% ipython --no-banner

In [1]: import numpy as np

In [2]: np.set_printoptions(suppress=True, linewidth=200)

In [3]: M = np.array([[1, -1], [-1, 1]])

In [4]: w, vecs = np.linalg.eigh(M)

In [5]: (w > 1e-8).sum(), (w < -1e-8).sum()
Out[5]: (np.int64(1), np.int64(0))

In [6]: np.round(np.linalg.eigvalsh(M @ M), 3)
Out[6]: array([0., 4.])

In [7]: w.sum(), np.trace(M)
Out[7]: (np.float64(2.0), np.int64(2))

In [8]: np.round(np.linalg.svd(M, compute_uv=False), 3) + 0
Out[8]: array([2., 0.])

In [9]: np.round(vecs.T @ vecs, 3) + 0
Out[9]: 
array([[1., 0.],
       [0., 1.]])

In [10]: np.round(np.abs(vecs[:, -1]), 3)
Out[10]: array([0.707, 0.707])

In [11]: np.unique(w.round(6) + 0, return_counts=True)[1]
Out[11]: array([1, 1])

In [12]: rank = np.linalg.matrix_rank(M)

In [13]: rank
Out[13]: np.int64(1)

In [14]: N = np.linalg.svd(M)[2][rank:].T

In [15]: [int(np.linalg.matrix_rank(M[:, :j + 1])) for j in range(2)]
Out[15]: [1, 1]

In [16]: np.round(M @ N, 3) + 0
Out[16]: 
array([[0.],
       [0.]])

In [17]: [int(np.linalg.matrix_rank(np.delete(M, i, axis=0))) for i in range(2)]
Out[17]: [1, 1]

In [18]: U, s, Vh = np.linalg.svd(M)

In [19]: vecs = Vh[:(s > 1e-8).sum()]

In [20]: rng = np.random.default_rng(48663)

In [21]: x = M[0] + 3 * M[1] + rng.integers(2) * np.eye(2)[0]

In [22]: x
Out[22]: array([-2.,  2.])

In [23]: np.round(np.linalg.norm(x - vecs.T @ vecs @ x), 3)
Out[23]: np.float64(0.0)

In [24]: np.allclose(vecs.T @ vecs @ x, x)
Out[24]: True

In [25]: np.round(np.diag(vecs.T @ vecs), 3)
Out[25]: array([0.5, 0.5])

In [26]: mat = np.loadtxt("case2.csv", delimiter=",")

In [27]: mat
Out[27]: 
array([[0.2  , 0.1  , 0.2  , 0.3  , 0.2  ],
       [0.2  , 0.2  , 0.1  , 0.3  , 0.2  ],
       [0.   , 0.286, 0.571, 0.   , 0.143],
       [0.2  , 0.3  , 0.1  , 0.4  , 0.   ],
       [0.1  , 0.3  , 0.2  , 0.3  , 0.1  ]])

In [28]: # a transition matrix

In [29]: q, Rm = np.linalg.qr(mat)

In [30]: np.round(q @ Rm, 3) + 0
Out[30]: 
array([[0.2  , 0.1  , 0.2  , 0.3  , 0.2  ],
       [0.2  , 0.2  , 0.1  , 0.3  , 0.2  ],
       [0.   , 0.286, 0.571, 0.   , 0.143],
       [0.2  , 0.3  , 0.1  , 0.4  , 0.   ],
       [0.1  , 0.3  , 0.2  , 0.3  , 0.1  ]])

In [31]: np.round(np.abs(np.diag(Rm)), 3)
Out[31]: array([0.361, 0.372, 0.348, 0.08 , 0.123])
